$ ipython --no-banner

In [1]: import numpy as np

In [2]: np.set_printoptions(suppress=True, linewidth=140)

In [3]: M = np.load("a.npy")

In [4]: M
Out[4]: 
array([[ -1.1,   1.7,   1. ,  -0.3,   0.6],
       [ -1.6,   1.7,  -0.4,  -1.8,   0.5],
       [ -0.8,  -0.7,  -2.8,  -0.4,  -0.4],
       [ -1.7,  -3.4,   1.1,  -0.9,   0.2],
       [ -0.7,   0. ,  -0.1,   0.1,  -0.8],
       [  0.5,  -0.4,   0. ,  -1.7,   0.6],
       [ -0.3,   2.1,  -0.5,   0.3,  -1.5],
       [ -0.8,  -1. ,   1.1,  -1. ,   1.5],
       [ -0.7,  -0.5,   1. ,  -0.4,   1.9],
       [  1.1,  -0.7,  -0.5,  -0.5,  -1.3],
       [  1.1,  -0.8,   0.8,   1.9,   0.2],
       [ -1.5,  -0.8,  -0.5,   1.5,   1.1],
       [ -0.4,   0.6,   1.3,   1.3,   0.1],
       [  0.6,   0. ,   0.5,   0. ,  -1.2],
       [  1.4,   0.9,  -0.9,   0.5,  -1.3],
       [  0.4,   1.2,   0.2,   0.5,   1.5],
       [  1.7,  -1. ,  -0.3,   0.9,  -1.5],
       [  0.2,  -0.2,   1.7,   2.2,   1.2],
       [ -0.5,  -0.3,  -0.1,   0. ,  -0.3],
       [  1.6,  -1.2,  -0.9,  -0.8,   0.3],
       [  1.2,   1.6,  -1.1,  -0.2,   0.3],
       [  8. ,  30. , -28. , -26. ,   4. ],
       [  0.9,  -0.1,   1.3,   0.4,  -0.5],
       [  1.4,  -0.2,   0.1,   0.8,  -0.5],
       [ -0.5,  -1.4,   1. ,   1.4,   1.5]])

In [5]: # row 21 is much longer than the rest

In [6]: Ac = (M - M.mean(axis=0)) / M.std(axis=0)

In [7]: np.argwhere(np.abs(Ac) > 2)
Out[7]: 
array([[21,  0],
       [21,  1],
       [21,  2],
       [21,  3],
       [21,  4]])

In [8]: beta = np.linalg.lstsq(np.delete(Ac, 3, axis=1), Ac[:, 3])[0]

In [9]: beta.round(1)
Out[9]: array([ 0.1, -0.2,  0.8, -0.1])

In [10]: round(float(1 - np.var(Ac[:, 3] - np.delete(Ac, 3, axis=1) @ beta)), 1)
Out[10]: 1.0

In [11]: Ac = M - M.mean(axis=1)
Traceback (most recent call last):
  Cell In[11], line 1
    Ac = M - M.mean(axis=1)
ValueError: operands could not be broadcast together with shapes (25,5) (25,) 


In [12]: Ac = M - M.mean(axis=0)

In [13]: left, s, vt = np.linalg.svd(Ac, full_matrices=False)

In [14]: s.round(1)
Out[14]: array([49. ,  6.3,  5.5,  4.1,  3.6])

In [15]: np.linalg.matrix_rank(Ac)
Out[15]: np.int64(5)

In [16]: round((s ** 2).sum() ** 2 / (s ** 4).sum(), 1)
Out[16]: np.float64(1.1)

In [17]: np.round(s ** 2 / (s ** 2).sum(), 1) + 0
Out[17]: array([1., 0., 0., 0., 0.])

In [18]: print(np.abs(vt[0]).argmax())
1

In [19]: print(np.abs(left[:, 0]).argmax())
21

In [20]: np.searchsorted(np.cumsum(s ** 2) / (s ** 2).sum(), 0.9) + 1
Out[20]: np.int64(1)

In [21]: np.round(vt[0] * np.sign(vt[0, np.abs(vt[0]).argmax()]), 1)
Out[21]: array([ 0.2,  0.6, -0.6, -0.5,  0.1])

In [22]: C = M[[1, 2]].astype(float)

In [23]: for _ in range(4):
    ...:     labels = np.linalg.norm(M[:, None] - C, axis=-1).argmin(axis=1)
    ...:     C = np.array([M[labels == j].mean(axis=0) for j in range(2)])
    ...: 

In [24]: labels
Out[24]: array([1, 1, 1, 1, 1, 1, 1, 1, 1, 1, 1, 1, 1, 1, 1, 1, 1, 1, 1, 1, 1, 0, 1, 1, 1])

In [25]: np.bincount(labels)
Out[25]: array([ 1, 24])

In [26]: np.round(C[1] - C[0], 1)
Out[26]: array([ -7.9, -30.1,  28.1,  26.2,  -3.9])
